$ python -q
>>> import numpy as np
>>> np.set_printoptions(precision=3, suppress=True, linewidth=160)
>>> K = np.array([[8, 9, 5], [8, 0, 6], [3, 5, 9], [0, 6, 9]])
>>> q, R = np.linalg.qr(K)
>>> round(float(abs(R[0, 0])), 3), np.round(np.linalg.norm(K[:, 0]), 3)
(11.705, np.float64(11.705))
>>> q
array([[-0.683,  0.421,  0.595],
       [-0.683, -0.545, -0.416],
       [-0.256,  0.332, -0.478],
       [-0.   ,  0.644, -0.495]])
>>> np.round(q @ R, 3) + 0
array([[8., 9., 5.],
       [8., 0., 6.],
       [3., 5., 9.],
       [0., 6., 9.]])
>>> np.abs(np.diag(R))
array([11.705,  9.314,  8.271])
>>> np.allclose(R.T @ R, K.T @ K)
True
>>> round(float(np.trace(q @ q.T)), 3)
3.0
>>> R
array([[-11.705,  -7.433,  -9.825],
       [  0.   ,   9.314,   7.62 ],
       [  0.   ,   0.   ,  -8.271]])
>>> vec = np.array([1, 1, 2])
>>> target = K @ vec
>>> beta, lr = np.zeros(3), 1 / np.linalg.norm(K, 2) ** 2
>>> for i in range(6):
...     beta -= lr * K.T @ (K @ beta - target)
...     if i % 2 == 0: print(i, round(np.linalg.norm(K @ beta - target), 3))
... 
0 2.373
2 1.962
4 1.63
>>> beta
array([1.05 , 1.182, 1.829])
>>> vec = np.array([0, 0, 2])
>>> K @ np.ones(3)
array([22., 14., 17., 15.])
>>> np.einsum("ij,j->i", K, vec)
array([10, 12, 18, 18])
>>> K @ np.eye(3)[1]
array([9., 0., 5., 6.])
>>> (K @ vec).argmax()
np.int64(2)
>>> K * vec
array([[ 0,  0, 10],
       [ 0,  0, 12],
       [ 0,  0, 18],
       [ 0,  0, 18]])
>>> M2 = np.c_[K[:, :1] @ np.array([[2]]), np.array([3, -1, -3, 2])]
>>> M2
array([[16,  3],
       [16, -1],
       [ 6, -3],
       [ 0,  2]])
>>> np.linalg.norm(np.linalg.qr(K)[0].T @ M2, axis=0) ** 2 / ((M2 ** 2).sum(axis=0) + 1e-12)
array([1.   , 0.511])
>>> m1 = np.loadtxt("case10.csv", delimiter=",")
>>> m1
array([[ 22.112,   4.566,  14.196],
       [ 20.737,  37.259,  35.436],
       [ -9.272,   6.364,  -5.611],
       [-15.012,  -6.22 , -21.054],
       [ 17.344, -15.039,   5.632],
       [ 18.603,  20.975,  24.266],
       [ 20.91 ,  38.811,  24.561],
       [  4.344,  -9.351,  -7.869],
       [ 14.777,  11.793,  22.588],
       [ -9.   ,  -4.579,  -3.821],
       [-18.225, -31.76 , -16.053],
       [ 20.536,  12.295,  21.963],
       [  5.149,  -1.801,   8.856],
       [ -1.208,  -6.65 ,  -9.588],
       [ -2.3  ,  17.342,  -7.85 ],
       [-19.931,   1.069, -17.329],
       [ -1.382,   2.332,   2.086],
       [ -3.907,  -1.294,  -7.635],
       [-24.002, -31.2  , -21.03 ],
       [ -3.239,  13.584,   0.391],
       [  0.798,   4.562,  -1.223],
       [ -8.775,  16.811,  -3.04 ],
       [ -4.814, -11.286, -10.163],
       [ 27.717,  23.075,  16.141]])
>>> Xs = (m1 - m1.mean(axis=0)) / m1.std(axis=0)
>>> np.argwhere(np.abs(Xs) > 2)
array([[ 1,  2],
       [ 6,  1],
       [10,  1],
       [18,  1]])
>>> Xs.std(axis=0)
array([1., 1., 1.])
>>> beta = np.linalg.lstsq(np.delete(Xs, 0, axis=1), Xs[:, 0])[0]
>>> round(1 - np.var(Xs[:, 0] - np.delete(Xs, 0, axis=1) @ beta), 3)
np.float64(0.813)
>>> np.abs(beta).argmax()
np.int64(1)
>>> beta
array([-0.091,  0.968])
>>> M2 = np.c_[m1[:, :2] @ np.array([[1, 2], [1, 2]]), np.array([2, 0, 1, 1, 0, 0, 1, 0, 2, 2, 2, 1, 1, 0, 0, 2, 1, 2, 0, 1, 1, 1, 2, 0])]
>>> M2
array([[  26.678,   53.356,    2.   ],
       [  57.996,  115.992,    0.   ],
       [  -2.908,   -5.816,    1.   ],
       [ -21.232,  -42.464,    1.   ],
       [   2.305,    4.61 ,    0.   ],
       [  39.578,   79.156,    0.   ],
       [  59.721,  119.442,    1.   ],
       [  -5.007,  -10.014,    0.   ],
       [  26.57 ,   53.14 ,    2.   ],
       [ -13.579,  -27.158,    2.   ],
       [ -49.985,  -99.97 ,    2.   ],
       [  32.831,   65.662,    1.   ],
       [   3.348,    6.696,    1.   ],
       [  -7.858,  -15.716,    0.   ],
       [  15.042,   30.084,    0.   ],
       [ -18.862,  -37.724,    2.   ],
       [   0.95 ,    1.9  ,    1.   ],
       [  -5.201,  -10.402,    2.   ],
       [ -55.202, -110.404,    0.   ],
       [  10.345,   20.69 ,    1.   ],
       [   5.36 ,   10.72 ,    1.   ],
       [   8.036,   16.072,    1.   ],
       [ -16.1  ,  -32.2  ,    2.   ],
       [  50.792,  101.584,    0.   ]])
>>> np.round(np.linalg.lstsq(m1, M2[:, 0])[0], 3) + 0
array([1., 1., 0.])
>>> M2 = np.array([[1]])
>>> cent = np.array([[0, 1, -2], [0, -1, 1], [-2, 2, 1]])
>>> E = np.block([[M2, np.zeros((1, 3))], [np.zeros((3, 1)), cent]])
>>> E
array([[ 1.,  0.,  0.,  0.],
       [ 0.,  0.,  1., -2.],
       [ 0.,  0., -1.,  1.],
       [ 0., -2.,  2.,  1.]])
>>> # splits into 2 blocks
>>> round(float(np.linalg.det(E.T)), 3)
2.0
>>> np.linalg.eigvals(E)
array([ 2.778, -2.489, -0.289,  1.   ])
>>> np.round(np.linalg.det(2 * E), 3), round(np.linalg.det(E), 3)
(np.float64(32.0), np.float64(2.0))
>>> np.round(np.linalg.det(E[::-1]), 3)
np.float64(2.0)
>>> np.einsum("ij,ji->", E, E)
np.float64(15.0)
>>> vec = np.array([1, 1, 3, 2])
>>> target = E @ vec
>>> target
array([ 1., -1., -1.,  6.])
>>> np.linalg.solve(E.T, E[2])
array([ 0., -0.,  1., -0.])
>>> np.linalg.solve(E, target + E[:, 0])
array([2., 1., 3., 2.])
>>> hat = K @ np.linalg.solve(K.T @ K, K.T)
>>> np.trace(hat)
np.float64(3.0)
>>> np.round(hat @ K[:, 0], 3) + 0
array([8., 8., 3., 0.])
>>> np.diag(hat)
array([0.998, 0.938, 0.404, 0.66 ])
>>> np.round(np.linalg.eigvalsh(hat), 3) + 0
array([0., 1., 1., 1.])
>>> vals, vecs = np.linalg.eig(E)
>>> np.round(np.prod(vals), 3)
np.float64(2.0)
>>> np.round(E @ vecs[:, 0] - vals[0] * vecs[:, 0], 3) + 0
array([0., 0., 0., 0.])
>>> np.sort(np.linalg.eigvals(E.T))
array([-2.489, -0.289,  1.   ,  2.778])
>>> np.sort(np.linalg.eigvals(E @ E))
array([0.084, 1.   , 6.197, 7.72 ])
>>> M = np.load("mat.npy")
>>> M
array([[ 1.503,  1.963, -1.679, -1.53 ],
       [ 0.884,  2.981, -1.99 , -0.869],
       [ 0.093, -0.601,  0.103,  0.045]])
>>> w1 = np.array([[6, 8], [5, 0], [3, 0], [6, 3]])
>>> beta = np.array([0, 7])
>>> act = np.maximum(M @ w1 + beta, 0)
>>> (act > 0).astype(int)
array([[1, 1],
       [1, 1],
       [0, 1]])
>>> (act > 0).mean(axis=0)
array([0.667, 1.   ])
>>> cent = np.array([[-2, 0, 1], [-1, 3, 0]])
>>> act @ cent
array([[-23.666,  43.302,   4.616],
       [-29.515,  34.395,   9.025],
       [ -7.879,  23.637,   0.   ]])
>>> w1 @ cent
array([[-20,  24,   6],
       [-10,   0,   5],
       [ -6,   0,   3],
       [-15,   9,   6]])
>>> vec = np.array([-2, 2, 0, -1])
>>> np.linalg.norm(M @ vec) <= np.linalg.norm(M, 2) * np.linalg.norm(vec) + 1e-9
np.True_
>>> M @ (2 * vec)
array([ 4.9  , 10.126, -2.866])
>>> (M @ vec).argmax()
np.int64(1)
>>> (M * vec).sum(axis=1)
array([ 2.45 ,  5.063, -1.433])
>>> vec = np.array([2, 1, 0, 2])
>>> h1 = np.maximum(M @ vec, 0)
>>> M * (h1 > 1e-9)[:, None]
array([[ 1.503,  1.963, -1.679, -1.53 ],
       [ 0.884,  2.981, -1.99 , -0.869],
       [ 0.   , -0.   ,  0.   ,  0.   ]])
>>> np.flatnonzero(h1 > 1e-9)
array([0, 1])
>>> np.maximum(M @ (3 * vec), 0)
array([5.727, 9.033, 0.   ])
>>> h1
array([1.909, 3.011, 0.   ])
>>> np.maximum(M @ vec, 0) - np.maximum(-M @ vec, 0)
array([ 1.909,  3.011, -0.325])
>>> np.abs(M).max()
np.float64(2.981)
>>> round(float(np.linalg.norm(M)), 3)
5.103
>>> np.diff(M, axis=0)
array([[-0.619,  1.018, -0.311,  0.661],
       [-0.791, -3.582,  2.093,  0.914]])
>>> round(np.linalg.norm(M, 2), 3)
np.float64(5.0)
>>> np.linalg.norm(M, axis=1).argmax()
np.int64(1)
>>> np.round(M[0] @ M[1], 3)
np.float64(11.851)
>>> np.round(np.linalg.norm(M, "nuc"), 3)
np.float64(6.199)
>>> np.round(np.linalg.norm(M, 1), 3), round(np.linalg.norm(M, np.inf), 3)
(np.float64(5.545), np.float64(6.724))
>>> mat = np.array([[1.3, 1.0, 1.0], [1.0, 2.3, 1.0], [1.0, 1.0, 1.3]])
>>> vec = np.ones(3)
>>> for _ in range(6):
...     vec = mat @ vec
...     vec /= np.linalg.norm(vec)
...     print(round(vec @ mat @ vec, 3))
... 
3.709
3.714
3.714
3.714
3.714
3.714
>>> vec
array([0.5  , 0.707, 0.5  ])
>>> round(np.linalg.eigvalsh(mat)[-1], 3)
np.float64(3.714)
>>> rng = np.random.default_rng(24)
>>> M2 = mat + rng.integers(-2, 3, (3, 1)) @ rng.integers(-2, 3, (1, 3))
>>> M2
array([[1.3, 0. , 1. ],
       [1. , 1.3, 1. ],
       [1. , 2. , 1.3]])
>>> np.abs(M2 - mat).sum(axis=1)
array([1., 1., 1.])
>>> M2 - mat
array([[ 0., -1.,  0.],
       [ 0., -1.,  0.],
       [ 0.,  1.,  0.]])
>>> arr = np.load("block7.npy")
>>> arr
array([[  3.543, -11.159,  -9.588],
       [  1.828,   7.797,   9.333],
       [ -0.332,   3.548,   4.868]])
>>> hat = np.triu(np.array([[2, 2, -1], [-1, 2, 2], [-1, -2, -2]]), 1) + np.eye(3)
>>> M2 = hat @ arr @ np.linalg.inv(hat)
>>> M2
array([[  7.531, -14.175,  40.091],
       [  1.164,  12.565,  -4.897],
       [ -0.332,   4.212,  -3.888]])
>>> np.round(np.linalg.det(M2), 3)
np.float64(64.029)
>>> np.poly(M2)
array([  1.   , -16.208,  66.93 , -64.029])
>>> vec = np.array([1, 2, 1])
>>> arr @ (2 * vec)
array([-56.726,  53.51 ,  23.264])
>>> arr @ vec
array([-28.363,  26.755,  11.632])
>>> arr @ np.ones(3)
array([-17.204,  18.958,   8.084])
>>> arr @ np.eye(3)[2]
array([-9.588,  9.333,  4.868])
>>> np.linalg.norm(arr @ vec) <= np.linalg.norm(arr, 2) * np.linalg.norm(vec) + 1e-9
np.True_
>>> (arr * vec).sum(axis=1)
array([-28.363,  26.755,  11.632])
>>> gram = arr.T @ arr
>>> np.round(np.trace(gram), 3), np.round((arr ** 2).sum(), 3)
(np.float64(416.642), np.float64(416.642))
>>> gram
array([[ 16.005, -26.461, -18.526],
       [-26.461, 197.905, 197.034],
       [-18.526, 197.034, 202.732]])
>>> np.linalg.matrix_rank(gram)
np.int64(3)
>>> vals, vecs = np.linalg.eig(arr)
>>> np.sort(np.linalg.eigvals(np.linalg.inv(arr)))
array([0.097, 0.222, 0.726])
>>> np.round(np.prod(vals), 3)
np.float64(64.029)
>>> np.sort(np.linalg.eigvals(arr @ arr))
array([  1.895,  20.284, 106.661])
>>> vec = np.array([1, 5, 3])
>>> target = K @ vec
>>> np.linalg.lstsq(K, target)[0]
array([1., 5., 3.])
>>> np.round(np.linalg.pinv(K) @ K, 3) + 0
array([[1., 0., 0.],
       [0., 1., 0.],
       [0., 0., 1.]])
>>> target
array([68, 26, 55, 57])
>>> np.linalg.solve(K.T @ K, K.T @ target)
array([1., 5., 3.])
>>> target = target + 0.02 * rng.normal(size=4)
>>> target
array([67.996, 25.993, 54.995, 57.012])
>>> beta, *_ = np.linalg.lstsq(K, target)
>>> [round(float(np.linalg.norm(np.linalg.solve(K.T @ K + lam * np.eye(3), K.T @ target))), 2) for lam in (0, 1, 10, 100)]
[5.92, 5.87, 5.57, 4.3]
>>> np.round(K.T @ (target - K @ beta), 3) + 0
array([0., 0., 0.])
>>> beta.round()
array([1., 5., 3.])
>>> beta
array([0.999, 5.001, 3.   ])
>>> A = np.load("arr.npy")
>>> A
array([[1, 0, 0],
       [0, 1, 0],
       [1, 2, 1]])
>>> # triangular, det is the product of the diagonal
>>> vec = np.array([-5, 1, 1])
>>> target = A @ vec
>>> target
array([-5,  1, -2])
>>> np.linalg.solve(A, target)
array([-5.,  1.,  1.])
>>> np.linalg.solve(A, target + A[:, 0])
array([-4.,  1.,  1.])
>>> np.linalg.solve(A, A[:, 2])
array([0., 0., 1.])
>>> A @ A
array([[1, 0, 0],
       [0, 1, 0],
       [2, 4, 1]])
>>> np.linalg.matrix_power(A - np.diag(np.diag(A)), 3)
array([[0, 0, 0],
       [0, 0, 0],
       [0, 0, 0]])
>>> np.prod(np.diag(A)), np.round(np.linalg.det(A), 3)
(np.int64(1), np.float64(1.0))
>>> np.sort(np.linalg.eigvals(A))
array([1., 1., 1.])
>>> M2 = K / np.sqrt((K ** 2).mean(axis=1, keepdims=True))
>>> K - K.mean(axis=1, keepdims=True)
array([[ 0.667,  1.667, -2.333],
       [ 3.333, -4.667,  1.333],
       [-2.667, -0.667,  3.333],
       [-5.   ,  1.   ,  4.   ]])
>>> np.linalg.matrix_rank(K - K.mean(axis=1, keepdims=True))
np.int64(2)
>>> M2[3]
array([0.   , 0.961, 1.441])
>>> np.linalg.norm(M2, axis=1)
array([1.732, 1.732, 1.732, 1.732])
>>> blk = np.stack([K, 2 * K, K[::-1]])
>>> np.einsum("bij,cij->bc", blk, blk)
array([[ 502, 1004,  354],
       [1004, 2008,  708],
       [ 354,  708,  502]])
>>> np.linalg.matrix_rank(blk)
array([3, 3, 3])
>>> np.linalg.norm(blk, axis=(1, 2))
array([22.405, 44.811, 22.405])
>>> F = np.load("dump.npy")
>>> F
array([[1, 3, 3, 2],
       [3, 1, 3, 3],
       [3, 3, 1, 3],
       [2, 3, 3, 1]])
>>> vals, vecs = np.linalg.eigh(F)
>>> (vals > 1e-8).sum(), (vals < -1e-8).sum()
(np.int64(1), np.int64(3))
>>> np.round(vecs.T @ F @ vecs, 3) + 0
array([[-2.521,  0.   ,  0.   ,  0.   ],
       [ 0.   , -2.   ,  0.   ,  0.   ],
       [ 0.   ,  0.   , -1.   ,  0.   ],
       [ 0.   ,  0.   ,  0.   ,  9.521]])
>>> vecs @ np.diag(vals) @ vecs.T
array([[1., 3., 3., 2.],
       [3., 1., 3., 3.],
       [3., 3., 1., 3.],
       [2., 3., 3., 1.]])
>>> np.abs(vecs[:, -1]).round(6).argmax()
np.int64(1)
>>> np.linalg.svd(F, compute_uv=False)
array([9.521, 2.521, 2.   , 1.   ])
